In [1]: import numpy as np

In [2]: np.set_printoptions(precision=2, suppress=True, linewidth=140)

In [3]: tidy = lambda a: np.round(a, 2) + 0

In [4]: A = np.minimum.outer(np.arange(1, 6), np.arange(1, 6)) * -3

In [5]: print(A)
[[ -3  -3  -3  -3  -3]
 [ -3  -6  -6  -6  -6]
 [ -3  -6  -9  -9  -9]
 [ -3  -6  -9 -12 -12]
 [ -3  -6  -9 -12 -15]]

In [6]: W1 = np.array([[0, 2], [2, 1], [1, 1], [0, 0], [2, 2]])

In [7]: coef = np.array([4, 5])

In [8]: act = np.maximum(A @ W1 + coef, 0)

In [9]: act
Out[9]: 
array([[0, 0],
       [0, 0],
       [0, 0],
       [0, 0],
       [0, 0]])

In [10]: W2 = np.array([[-1, -2], [1, 1]])

In [11]: act @ W2
Out[11]: 
array([[0, 0],
       [0, 0],
       [0, 0],
       [0, 0],
       [0, 0]])

In [12]: Y = A[0, 0] * A[1:] - np.outer(A[1:, 0], A[0])

In [13]: Y
Out[13]: 
array([[ 0,  9,  9,  9,  9],
       [ 0,  9, 18, 18, 18],
       [ 0,  9, 18, 27, 27],
       [ 0,  9, 18, 27, 36]])

In [14]: np.linalg.matrix_rank(Y), np.linalg.matrix_rank(A)
Out[14]: (np.int64(4), np.int64(5))

In [15]: w, evecs = np.linalg.eigvalsh(A)
ValueError: too many values to unpack (expected 2)


In [16]: w, evecs = np.linalg.eigh(A)

In [17]: tidy(w.sum()), np.trace(A)
Out[17]: (np.float64(-45.0), np.int64(-45))

In [18]: tidy(np.linalg.svd(A, compute_uv=False))
Out[18]: array([37.03,  4.35,  1.75,  1.06,  0.81])

In [19]: tidy(evecs.T @ evecs)
Out[19]: 
array([[1., 0., 0., 0., 0.],
       [0., 1., 0., 0., 0.],
       [0., 0., 1., 0., 0.],
       [0., 0., 0., 1., 0.],
       [0., 0., 0., 0., 1.]])

In [20]: tidy(np.linalg.eigvalsh(A + -3 * np.eye(5)))
Out[20]: array([-40.03,  -7.35,  -4.75,  -4.06,  -3.81])

In [21]: print(tidy(np.linalg.eigvalsh(A @ A)))
[   0.66    1.12    3.06   18.89 1371.27]

In [22]: print(tidy(evecs.T @ A @ evecs))
[[-37.03   0.     0.     0.     0.  ]
 [  0.    -4.35   0.     0.     0.  ]
 [  0.     0.    -1.75   0.     0.  ]
 [  0.     0.     0.    -1.06   0.  ]
 [  0.     0.     0.     0.    -0.81]]

In [23]: print(tidy(evecs @ np.diag(w) @ evecs.T))
[[ -3.  -3.  -3.  -3.  -3.]
 [ -3.  -6.  -6.  -6.  -6.]
 [ -3.  -6.  -9.  -9.  -9.]
 [ -3.  -6.  -9. -12. -12.]
 [ -3.  -6.  -9. -12. -15.]]

In [24]: tidy(np.linalg.det(A.T))
Out[24]: np.float64(-243.0)

In [25]: tidy(np.linalg.det(A[::-1]))
Out[25]: np.float64(-243.0)

In [26]: np.einsum("ii->", A)
Out[26]: np.int64(-45)

In [27]: blk = np.stack([A, 5 * A, A[::-1]])

In [28]: tidy(np.linalg.det(blk))
Out[28]: array([   -243., -759375.,    -243.])

In [29]: blk.sum(axis=0)
Out[29]: 
array([[-21, -24, -27, -30, -33],
       [-21, -42, -45, -48, -48],
       [-21, -42, -63, -63, -63],
       [-21, -42, -60, -78, -78],
       [-21, -39, -57, -75, -93]])

In [30]: np.linalg.matrix_rank(blk)
Out[30]: array([5, 5, 5])

In [31]: (blk @ A.T).shape
Out[31]: (3, 5, 5)

In [32]: J = 2 * np.eye(4) + np.eye(4, k=1)

In [33]: J
Out[33]: 
array([[2., 1., 0., 0.],
       [0., 2., 1., 0.],
       [0., 0., 2., 1.],
       [0., 0., 0., 2.]])

In [34]: J @ J
Out[34]: 
array([[4., 4., 1., 0.],
       [0., 4., 4., 1.],
       [0., 0., 4., 4.],
       [0., 0., 0., 4.]])

In [35]: tidy(np.sort(np.linalg.eigvals(J)))
Out[35]: array([2., 2., 2., 2.])

In [36]: np.linalg.matrix_rank(J - J[0, 0] * np.eye(4))
Out[36]: np.int64(3)

In [37]: J.shape
Out[37]: (4, 4)

In [38]: J - J[0]
Out[38]: 
array([[ 0.,  0.,  0.,  0.],
       [-2.,  1.,  1.,  0.],
       [-2., -1.,  2.,  1.],
       [-2., -1.,  0.,  2.]])

In [39]: np.abs(J).max()
Out[39]: np.float64(2.0)

In [40]: tidy(np.linalg.norm(J))
Out[40]: np.float64(4.36)

In [41]: gram = J.T @ J

In [42]: np.allclose(gram, gram.T)
Out[42]: True

In [43]: np.linalg.matrix_rank(gram)
Out[43]: np.int64(4)

In [44]: rng = np.random.default_rng(111649)

In [45]: m1 = np.array([[1, 1, 1, -2], [-2, -1, 2, 1], [-2, 2, 2, -2], [-2, 0, -1, -2]]) * (rng.random((4, 4)) < 0.3)

In [46]: print(m1)
[[ 0  1  0  0]
 [ 0 -1  0  1]
 [ 0  0  0  0]
 [-2  0 -1 -2]]

In [47]: Uu, sig, Vt = np.linalg.svd(m1)

In [48]: np.argmax(sig[:-1] / (sig[1:] + 1e-6)) + 1
Out[48]: np.int64(3)

In [49]: Y = Uu[:, :3] @ np.diag(sig[:3]) @ Vt[:3]

In [50]: tidy(np.abs(m1 - Y).max())
Out[50]: np.float64(0.0)

In [51]: np.linalg.matrix_rank(m1, rtol=0.05)
Out[51]: np.int64(3)

In [52]: print(np.count_nonzero(m1))
6

In [53]: np.abs(m1).max()
Out[53]: np.int64(2)

In [54]: tidy(np.linalg.svd(m1, compute_uv=False))
Out[54]: array([3.09, 1.49, 0.49, 0.  ])

In [55]: m1.sum(axis=1)
Out[55]: array([ 1,  0,  0, -5])

In [56]: np.linalg.matrix_rank(m1)
Out[56]: np.int64(3)

In [57]: print(np.diff(m1, axis=0))
[[ 0 -2  0  1]
 [ 0  1  0 -1]
 [-2  0 -1 -2]]

In [58]: print(np.unravel_index(np.abs(m1).argmax(), m1.shape))
(np.int64(3), np.int64(0))

In [59]: tidy(np.linalg.norm(m1))
Out[59]: np.float64(3.46)
